% python3 -q
>>> import numpy as np
>>> np.set_printoptions(precision=2, suppress=True, linewidth=200, floatmode="fixed")
>>> feats = np.load("layer6.npy")
>>> feats
array([[ -3,   8,   2,   2,   0, -16],
       [  5,  -3,  -9,  -1,   8,   6],
       [ -9,   1,   1,  -5,   6,  -2],
       [  2,   4,   1,  -6,   8,  -8]])
>>> def softmax(z):
...     e = np.exp(z - z.max(axis=-1, keepdims=True))
...     return e / e.sum(axis=-1, keepdims=True)
... 
>>> np.round(softmax(feats[0] + -1), 2) + 0
array([0.00, 0.99, 0.00, 0.00, 0.00, 0.00])
>>> att = feats @ feats.T / np.sqrt(6)
>>> np.round(softmax(att + np.triu(np.full(att.shape, -np.inf), 1)), 2) + 0
array([[1.00, 0.00, 0.00, 0.00],
       [0.00, 1.00, 0.00, 0.00],
       [0.00, 0.00, 1.00, 0.00],
       [0.00, 0.00, 0.00, 1.00]])
>>> np.round(softmax(att)[0] @ feats, 2) + 0
array([ -3.00,   8.00,   2.00,   2.00,   0.00, -16.00])
>>> w1 = np.array([[-4, -2, 4, -4],
...     [-2, 4, -5, -3],
...     [1, -5, -5, 4],
...     [-3, -3, 0, 2],
...     [2, 1, 5, -5],
...     [4, -4, -5, -3]])
>>> coef = np.array([9, 7, 7, 6])
>>> act = np.maximum(feats @ w1 + coef, 0)
>>> np.linalg.matrix_rank(act)
np.int64(4)
>>> (act > 0).mean(axis=0)
array([0.50, 1.00, 1.00, 0.50])
>>> C = np.array([[3, 3], [-2, 1], [3, 2], [-4, 0]])
>>> w1 @ C
array([[ 20,  -6],
       [-17, -12],
       [-18, -12],
       [-11, -12],
       [ 39,  17],
       [ 17,  -2]])
>>> (act @ C).round(6).argmax(axis=1)
array([1, 0, 1, 1])
>>> X = np.load("run15.npy")
>>> X
array([[-6,  2, -6,  2],
       [ 3,  8,  3,  8],
       [-6,  2, -6,  2],
       [ 3,  8,  3,  8]])
>>> rank = np.linalg.matrix_rank(X)
>>> rank
np.int64(2)
>>> N = np.linalg.svd(X)[2][rank:].T
>>> N.shape
(4, 2)
>>> np.allclose(X @ N, 0)
True
>>> np.linalg.matrix_rank(X.T @ X), np.linalg.matrix_rank(X @ X.T)
(np.int64(2), np.int64(2))
>>> np.round(X @ N, 2) + 0
array([[0.00, 0.00],
       [0.00, 0.00],
       [0.00, 0.00],
       [0.00, 0.00]])
>>> np.round(N @ N.T, 2) + 0
array([[ 0.50,  0.00, -0.50,  0.00],
       [ 0.00,  0.50,  0.00, -0.50],
       [-0.50,  0.00,  0.50,  0.00],
       [ 0.00, -0.50,  0.00,  0.50]])
>>> [int(np.linalg.matrix_rank(X[:, :j + 1])) for j in range(4)]
[1, 2, 2, 2]
>>> np.round(np.linalg.norm(X, 2) / np.linalg.norm(X), 2)
np.float64(0.8)
>>> np.linalg.matrix_rank(X, rtol=0.1)
np.int64(2)
>>> [round(float(x), 2) for x in np.linalg.svd(X, compute_uv=False)[:3]]
[17.1, 12.63, 0.0]
>>> Uu, sigma, Vh = np.linalg.svd(X)
>>> np.argmax(sigma[:-1] / (sigma[1:] + 1e-6)) + 1
np.int64(2)
>>> out = Uu[:, :2] @ np.diag(sigma[:2]) @ Vh[:2]
>>> np.linalg.matrix_rank(X, rtol=0.05)
np.int64(2)
>>> round(float(np.linalg.norm(X - out, 2)), 2), round(sigma[2], 2)
(0.0, np.float64(0.0))
>>> data = np.loadtxt("x.csv", delimiter=",")
>>> data
array([[15.00, -7.00,  0.00, -4.00, -2.00,  1.00],
       [-1.00, -5.00, -8.00,  7.00,  3.00,  8.00],
       [-2.00,  5.00, 21.00,  7.00,  9.00, -5.00],
       [ 7.00, -6.00,  9.00, -8.00, -3.00,  0.00],
       [ 2.00, -3.00,  5.00,  4.00, 12.00, -3.00],
       [-9.00,  5.00, -8.00,  8.00, -1.00, 31.00]])
>>> x0 = np.array([-8, -5, -1, 6, -5, -8])
>>> rhs = data @ x0
>>> rhs
array([-107.00,    4.00,    7.00,  -68.00,  -18.00, -140.00])
>>> np.round(np.linalg.solve(data.T, data[4]), 2) + 0
array([0.00, 0.00, 0.00, 0.00, 1.00, 0.00])
>>> np.linalg.solve(data, -1 * rhs)
array([ 8.00,  5.00,  1.00, -6.00,  5.00,  8.00])
>>> np.linalg.solve(data, rhs + data[:, 5])
array([-8.00, -5.00, -1.00,  6.00, -5.00, -7.00])
>>> np.round(np.linalg.solve(data, data[:, 1]), 2) + 0
array([0.00, 1.00, 0.00, 0.00, 0.00, 0.00])
>>> F = np.loadtxt("dump.csv", delimiter=",")
>>> F
array([[ 0.00,  0.00,  0.00,  0.00],
       [ 2.00,  1.00,  5.00, -3.00],
       [-1.00,  4.00,  1.00,  0.00],
       [ 0.00,  0.00,  0.00,  0.00],
       [ 0.00,  0.00,  0.00,  0.00],
       [ 0.00,  0.00,  0.00,  0.00],
       [-1.00,  4.00,  1.00,  0.00],
       [-2.00, -4.00,  5.00, -2.00],
       [ 2.00,  1.00,  4.00, -2.00],
       [-3.00,  3.00, -4.00,  3.00],
       [ 2.00,  1.00,  5.00, -3.00],
       [-1.00,  4.00,  0.00,  1.00],
       [-3.00,  3.00, -4.00,  3.00],
       [ 0.00,  0.00,  0.00,  0.00],
       [-3.00,  3.00, -4.00,  3.00],
       [ 0.00,  0.00,  0.00,  0.00],
       [ 0.00,  0.00,  0.00,  0.00],
       [ 0.00, -3.00, 10.00, -5.00],
       [ 2.00,  1.00,  4.00, -2.00],
       [ 0.00, -3.00,  9.00, -4.00],
       [ 2.00,  1.00,  5.00, -3.00],
       [-5.00, -1.00,  1.00,  1.00],
       [-2.00, -4.00,  5.00, -2.00],
       [ 0.00,  0.00,  0.00,  0.00],
       [ 2.00,  1.00,  4.00, -2.00],
       [ 0.00,  0.00,  0.00,  0.00],
       [-1.00,  4.00,  1.00,  0.00],
       [ 0.00,  0.00,  0.00,  0.00],
       [ 0.00,  0.00,  0.00,  0.00],
       [ 0.00, -3.00, 10.00, -5.00],
       [ 2.00,  1.00,  5.00, -3.00]])
>>> # rows 0 and 3 are equal
>>> Xs = (F - F.mean(axis=0)) / F.std(axis=0)
>>> np.argwhere(np.abs(Xs) > 2)
array([[ 7,  1],
       [17,  2],
       [17,  3],
       [21,  0],
       [22,  1],
       [29,  2],
       [29,  3]])
>>> coef = np.linalg.lstsq(np.delete(Xs, 0, axis=1), Xs[:, 0])[0]
>>> np.round(1 - np.var(Xs[:, 0] - np.delete(Xs, 0, axis=1) @ coef), 2)
np.float64(0.9)
>>> A = np.loadtxt("sample4.csv", delimiter=",")
>>> A
array([[ 1.00,  0.00,  0.00,  0.00],
       [ 0.00,  0.00,  0.00,  0.00],
       [ 0.00,  0.00, -3.00,  0.00],
       [ 0.00,  0.00,  0.00,  2.00]])
>>> # triangular: eigenvalues sit on the diagonal
>>> (A + A.T) / 2
array([[ 1.00,  0.00,  0.00,  0.00],
       [ 0.00,  0.00,  0.00,  0.00],
       [ 0.00,  0.00, -3.00,  0.00],
       [ 0.00,  0.00,  0.00,  2.00]])
>>> np.allclose(A, A.T)
True
>>> np.linalg.matrix_power(A, 2)
array([[1.00, 0.00, 0.00, 0.00],
       [0.00, 0.00, 0.00, 0.00],
       [0.00, 0.00, 9.00, 0.00],
       [0.00, 0.00, 0.00, 4.00]])
>>> (A - A.T) / 2
array([[0.00, 0.00, 0.00, 0.00],
       [0.00, 0.00, 0.00, 0.00],
       [0.00, 0.00, 0.00, 0.00],
       [0.00, 0.00, 0.00, 0.00]])
>>> A @ A
array([[1.00, 0.00, 0.00, 0.00],
       [0.00, 0.00, 0.00, 0.00],
       [0.00, 0.00, 9.00, 0.00],
       [0.00, 0.00, 0.00, 4.00]])
>>> np.trace(A)
np.float64(0.0)
>>> np.sort(np.abs(np.linalg.eigvals(A)))
array([0.00, 1.00, 2.00, 3.00])
>>> np.all(np.linalg.eigvalsh(A) > 0)
np.False_
>>> round(np.linalg.eigvalsh(A).min(), 2)
np.float64(-3.0)
>>> np.linalg.matrix_power(A - np.diag(np.diag(A)), 4)
array([[0.00, 0.00, 0.00, 0.00],
       [0.00, 0.00, 0.00, 0.00],
       [0.00, 0.00, 0.00, 0.00],
       [0.00, 0.00, 0.00, 0.00]])
>>> np.sort(np.linalg.eigvals(A))
array([-3.00,  0.00,  1.00,  2.00])
>>> [int(np.linalg.matrix_rank(np.linalg.matrix_power(A, p))) for p in range(1, 5)]
[3, 3, 3, 3]
>>> A @ A
array([[1.00, 0.00, 0.00, 0.00],
       [0.00, 0.00, 0.00, 0.00],
       [0.00, 0.00, 9.00, 0.00],
       [0.00, 0.00, 0.00, 4.00]])
>>> Uu, sigma, Vh = np.linalg.svd(A)
>>> sigma
array([3.00, 2.00, 1.00, 0.00])
>>> np.argmax(sigma[:-1] / (sigma[1:] + 1e-6)) + 1
np.int64(3)
>>> out = Uu[:, :3] @ np.diag(sigma[:3]) @ Vh[:3]
>>> round(float(np.linalg.norm(A - out) / np.linalg.norm(A)), 2)
0.0
>>> np.linalg.matrix_rank(A, rtol=0.05)
np.int64(3)
>>> np.abs(A - out).max()
np.float64(0.0)
>>> J = np.array([[-0.03, 0.69, -0.1],
...     [-0.84, 0.42, 2.33],
...     [-2.0, -2.08, 0.11],
...     [1.9, -1.6, 0.95]])
>>> Uu, sigma, Vh = np.linalg.svd(J, full_matrices=False)
>>> np.cumsum(sigma ** 2) / np.sum(sigma ** 2)
array([0.41, 0.73, 1.00])
>>> round(float(np.sqrt((sigma ** 2).sum())), 2), np.round(np.linalg.norm(J), 2)
(4.71, np.float64(4.71))
>>> np.allclose(Uu * sigma @ Vh, J)
True
>>> (sigma > 1e-8).sum()
np.int64(3)
>>> sigma / sigma[0]
array([1.00, 0.90, 0.81])
>>> theta = np.radians(135)
>>> Rm = np.eye(3)
>>> Rm[1, 1] = Rm[0, 0] = np.cos(theta)
>>> Rm[1, 0], Rm[0, 1] = -np.sin(theta), np.sin(theta)
>>> Rm
array([[-0.71,  0.71,  0.00],
       [-0.71, -0.71,  0.00],
       [ 0.00,  0.00,  1.00]])
>>> out = J @ Rm.T
>>> out
array([[ 0.51, -0.47, -0.10],
       [ 0.89,  0.30,  2.33],
       [-0.06,  2.88,  0.11],
       [-2.47, -0.21,  0.95]])
>>> np.allclose(J @ J.T, out @ out.T)
True
>>> np.linalg.svd(J, compute_uv=False), np.linalg.svd(out, compute_uv=False)
(array([3.00, 2.70, 2.43]), array([3.00, 2.70, 2.43]))
>>> r0 = np.array([0, -2, -1, 0, -2])
>>> W0 = -1 * np.eye(5) + np.outer(r0, r0)
>>> W0
array([[-1.00,  0.00,  0.00,  0.00,  0.00],
       [ 0.00,  3.00,  2.00,  0.00,  4.00],
       [ 0.00,  2.00,  0.00,  0.00,  2.00],
       [ 0.00,  0.00,  0.00, -1.00,  0.00],
       [ 0.00,  4.00,  2.00,  0.00,  3.00]])
>>> np.sort(np.linalg.eigvals(W0).real)
array([-1.00, -1.00, -1.00, -1.00,  8.00])
>>> (W0 != 0).astype(int)
array([[1, 0, 0, 0, 0],
       [0, 1, 1, 0, 1],
       [0, 1, 0, 0, 1],
       [0, 0, 0, 1, 0],
       [0, 1, 1, 0, 1]])
>>> W0 @ W0
array([[ 1.00,  0.00,  0.00,  0.00,  0.00],
       [ 0.00, 29.00, 14.00,  0.00, 28.00],
       [ 0.00, 14.00,  8.00,  0.00, 14.00],
       [ 0.00,  0.00,  0.00,  1.00,  0.00],
       [ 0.00, 28.00, 14.00,  0.00, 29.00]])
>>> w, evecs = np.linalg.eig(W0)
>>> np.sort(np.linalg.eigvals(np.linalg.inv(W0)))
array([-1.00, -1.00, -1.00, -1.00,  0.13])
>>> np.sort(np.linalg.eigvals(W0 @ W0))
array([ 1.00,  1.00,  1.00,  1.00, 64.00])
>>> np.sort(np.linalg.eigvals(W0.T))
array([-1.00, -1.00, -1.00, -1.00,  8.00])
>>> round(float(np.prod(w)), 2)
8.0
>>> w, evecs = np.linalg.eigh(W0)
>>> np.round(evecs @ np.diag(w) @ evecs.T, 2) + 0
array([[-1.00,  0.00,  0.00,  0.00,  0.00],
       [ 0.00,  3.00,  2.00,  0.00,  4.00],
       [ 0.00,  2.00,  0.00,  0.00,  2.00],
       [ 0.00,  0.00,  0.00, -1.00,  0.00],
       [ 0.00,  4.00,  2.00,  0.00,  3.00]])
>>> (w > 1e-8).sum(), (w < -1e-8).sum()
(np.int64(1), np.int64(4))
>>> np.linalg.eigvalsh(W0 + -1 * np.eye(5))
array([-2.00, -2.00, -2.00, -2.00,  7.00])
>>> np.round(evecs.T @ W0 @ evecs, 2) + 0
array([[-1.00,  0.00,  0.00,  0.00,  0.00],
       [ 0.00, -1.00,  0.00,  0.00,  0.00],
       [ 0.00,  0.00, -1.00,  0.00,  0.00],
       [ 0.00,  0.00,  0.00, -1.00,  0.00],
       [ 0.00,  0.00,  0.00,  0.00,  8.00]])
>>> w
array([-1.00, -1.00, -1.00, -1.00,  8.00])
>>> np.unique(w.round(6) + 0, return_counts=True)[1]
array([4, 1])
>>> [round(float(np.linalg.det(W0[:i, :i])), 2) + 0 for i in range(1, 6)]
[-1.0, -3.0, 4.0, -4.0, 8.0]
>>> K = np.loadtxt("out4.csv", delimiter=",")
>>> K
array([[ 0.20,  0.50,  1.70, -0.50, -0.80, -0.40],
       [ 0.40,  1.60,  0.70,  0.80,  0.20, -2.00],
       [ 1.20,  2.20,  0.90,  0.60,  0.20,  1.50],
       [ 1.30, -1.40,  0.40, -1.70, -0.90, -0.90]])
>>> np.round(softmax(10 * K[1]), 2) + 0
array([0.00, 1.00, 0.00, 0.00, 0.00, 0.00])
>>> softmax(K[1] + -3)
array([0.12, 0.41, 0.17, 0.18, 0.10, 0.01])
>>> att = K @ K.T / np.sqrt(6)
>>> softmax(att).round(6).argmax(axis=1)
array([0, 1, 2, 3])
>>> np.round(softmax(att), 2) + 0
array([[0.44, 0.20, 0.16, 0.19],
       [0.08, 0.82, 0.08, 0.02],
       [0.04, 0.04, 0.92, 0.00],
       [0.07, 0.02, 0.01, 0.90]])
